% ipython --no-banner

In [1]: import numpy as np

In [2]: from numpy import linalg as LA

In [3]: np.set_printoptions(precision=2, suppress=True, linewidth=100, sign=" ")

In [4]: J = np.load("run8.npy")

In [5]: J
Out[5]: 
array([[ 2.23,  4.99,  0.23,  4.14, -2.38, -2.91, -0.17,  3.33,  1.79,  4.95],
       [-0.35,  3.73, -4.83,  3.83,  4.7 , -0.74, -2.35, -0.19, -1.24, -4.26],
       [ 1.71, -2.1 ,  4.13,  2.98, -1.47,  3.03, -2.46, -4.85,  4.53,  2.32],
       [ 1.4 , -0.11,  6.26, -2.34,  2.68, -2.03, -4.21,  4.9 ,  0.41,  0.36],
       [ 2.42, -2.94,  6.47,  2.91,  4.88, -2.67, -0.22, -1.25,  0.62, -1.48],
       [-3.61,  6.69,  1.92,  4.56,  1.9 , -2.86, -1.53, -0.31, -1.8 , -0.47],
       [ 6.22, -3.37, -0.42,  0.3 , -2.6 , -2.09,  0.56,  0.83, -5.36,  2.97],
       [ 1.5 , -0.85, -2.6 ,  4.27,  0.06, -5.13,  0.53, -1.19, -4.63, -4.75],
       [ 1.73,  0.67,  1.78,  6.75, -1.02,  2.41, -1.16, -1.99, -5.97,  0.13],
       [ 1.13, -2.31, -0.86,  2.57,  3.23, -7.56, -2.8 , -1.56,  0.16, -2.85],
       [-2.07,  3.2 , -3.23, -2.19,  0.42,  4.11,  0.73,  1.21, -0.25, -7.15],
       [-2.49,  3.02, -4.18,  3.42, -0.11, -0.96, -5.34,  0.26, -3.89,  3.29],
       [-0.16, -0.6 ,  0.33,  4.29, -2.49,  0.56,  5.29, -1.01,  6.43, -2.05],
       [ 0.49, -2.41, -1.54,  6.06,  0.19, -7.06, -0.06, -0.39,  0.93, -1.99],
       [ 4.73,  2.85, -1.9 ,  4.19, -2.84, -0.7 ,  3.52,  1.62,  4.92,  0.76],
       [-2.97,  2.85,  0.37,  2.34, -4.06, -0.96,  2.84,  2.64,  0.16,  6.71],
       [-4.86,  1.99, -4.34, -3.83, -3.74, -2.92,  1.85, -0.85,  0.2 , -3.49],
       [ 1.89, -4.2 , -2.77, -1.23,  1.88, -4.95,  3.15,  3.46,  1.91,  4.  ],
       [-0.92,  0.29,  4.16, -2.17, -3.32, -2.14, -0.05, -5.73,  1.98,  4.97],
       [ 3.37,  0.36, -1.72,  1.26, -3.41, -6.56, -0.01,  0.75,  2.6 , -4.69],
       [ 0.38, -0.1 , -6.6 ,  4.08, -0.01, -0.52, -3.92, -1.76,  1.59, -4.28],
       [-0.15,  1.46,  4.75,  1.15,  1.78, -2.63,  4.04, -5.79, -1.93, -3.21],
       [-0.26,  3.6 , -6.14,  1.09, -3.  ,  4.27, -3.05, -2.28,  0.66,  2.42],
       [ 1.42, -0.69,  1.85, -3.9 ,  5.95,  1.63, -6.04, -0.28,  1.44,  1.46],
       [ 3.09,  3.31,  0.55,  3.03, -3.56,  2.54, -2.71, -4.87,  2.99, -3.29],
       [ 0.65, -1.71, -2.42,  1.87,  1.74,  0.23, -1.58,  6.83,  4.24, -4.14]])

In [6]: np.round(J[2] @ J[24], 2)
Out[6]: np.float64(58.76)

In [7]: round(float(LA.norm(J, "nuc")), 2)
Out[7]: 154.62

In [8]: np.round(LA.norm(J[2], 1), 2), round(float(LA.norm(J[2], np.inf)), 2)
Out[8]: (np.float64(29.58), 4.85)

In [9]: round(float(LA.norm(J) ** 2 / LA.norm(J, 2) ** 2), 2)
Out[9]: 5.24

In [10]: print(np.round(LA.norm(J, 2), 2))
22.28

In [11]: basis = J[[3, 16]].astype(float)

In [12]: for _ in range(6):
    ...:     z = LA.norm(J[:, None] - basis, axis=-1).argmin(axis=1)
    ...:     basis = np.array([J[z == j].mean(axis=0) for j in range(2)])
    ...: 

In [13]: z
Out[13]: 
array([ 1,  1,  0,  0,  0,  1,  0,  1,  1,  0,  1,  1,  1,  1,  1,  1,  1,  0,  0,  1,  1,  1,  1,
        0,  1,  1])

In [14]: basis[1] - basis[0]
Out[14]: array([-1.84,  3.76, -4.  ,  2.9 , -2.28,  1.  ,  1.34,  0.34, -0.33, -2.89])

In [15]: basis
Out[15]: 
array([[ 1.91, -1.93,  2.35, -0.11,  1.4 , -2.1 , -1.51, -0.56,  0.71,  1.47],
       [ 0.07,  1.84, -1.64,  2.79, -0.88, -1.1 , -0.17, -0.22,  0.38, -1.42]])

In [16]: A = np.loadtxt("out14.csv", delimiter=",")

In [17]: A
Out[17]: 
array([[ 1.  ,  0.  ,  0.  ,  0.  ,  0.  ,  0.  ,  0.  ,  0.  ,  0.  ,  0.  ],
       [ 0.  ,  0.67,  0.  ,  0.  ,  0.  ,  0.33,  0.  ,  0.  ,  0.  ,  0.  ],
       [ 0.2 ,  0.2 ,  0.4 ,  0.  ,  0.  ,  0.2 ,  0.  ,  0.  ,  0.  ,  0.  ],
       [ 0.25,  0.  ,  0.25,  0.25,  0.  ,  0.  ,  0.  ,  0.25,  0.  ,  0.  ],
       [ 0.25,  0.  ,  0.  ,  0.  ,  0.25,  0.  ,  0.25,  0.25,  0.  ,  0.  ],
       [ 0.  ,  0.17,  0.  ,  0.  ,  0.17,  0.17,  0.17,  0.  ,  0.17,  0.17],
       [ 0.25,  0.  ,  0.  ,  0.  ,  0.  ,  0.  ,  0.5 ,  0.25,  0.  ,  0.  ],
       [ 0.5 ,  0.  ,  0.  ,  0.  ,  0.  ,  0.  ,  0.  ,  0.5 ,  0.  ,  0.  ],
       [ 0.  ,  0.  ,  0.  ,  0.25,  0.  ,  0.25,  0.  ,  0.25,  0.25,  0.  ],
       [ 0.2 ,  0.2 ,  0.  ,  0.  ,  0.  ,  0.  ,  0.  ,  0.2 ,  0.  ,  0.4 ]])

In [18]: # row-stochastic, so 1 is an eigenvalue

In [19]: Q, R = LA.qr(A)

In [20]: round(abs(R[0, 0]), 2), round(float(LA.norm(A[:, 0])), 2)
Out[20]: (np.float64(1.23), 1.23)

In [21]: np.round(Q @ R, 2) + 0
Out[21]: 
array([[ 1.  ,  0.  ,  0.  ,  0.  ,  0.  ,  0.  ,  0.  ,  0.  ,  0.  ,  0.  ],
       [ 0.  ,  0.67,  0.  ,  0.  ,  0.  ,  0.33,  0.  ,  0.  ,  0.  ,  0.  ],
       [ 0.2 ,  0.2 ,  0.4 ,  0.  ,  0.  ,  0.2 ,  0.  ,  0.  ,  0.  ,  0.  ],
       [ 0.25,  0.  ,  0.25,  0.25,  0.  ,  0.  ,  0.  ,  0.25,  0.  ,  0.  ],
       [ 0.25,  0.  ,  0.  ,  0.  ,  0.25,  0.  ,  0.25,  0.25,  0.  ,  0.  ],
       [ 0.  ,  0.17,  0.  ,  0.  ,  0.17,  0.17,  0.17,  0.  ,  0.17,  0.17],
       [ 0.25,  0.  ,  0.  ,  0.  ,  0.  ,  0.  ,  0.5 ,  0.25,  0.  ,  0.  ],
       [ 0.5 ,  0.  ,  0.  ,  0.  ,  0.  ,  0.  ,  0.  ,  0.5 ,  0.  ,  0.  ],
       [ 0.  ,  0.  ,  0.  ,  0.25,  0.  ,  0.25,  0.  ,  0.25,  0.25,  0.  ],
       [ 0.2 ,  0.2 ,  0.  ,  0.  ,  0.  ,  0.  ,  0.  ,  0.2 ,  0.  ,  0.4 ]])

In [22]: Q.shape, R.shape
Out[22]: ((10, 10), (10, 10))

In [23]: np.trace(Q @ Q.T)
Out[23]: np.float64(10.0)
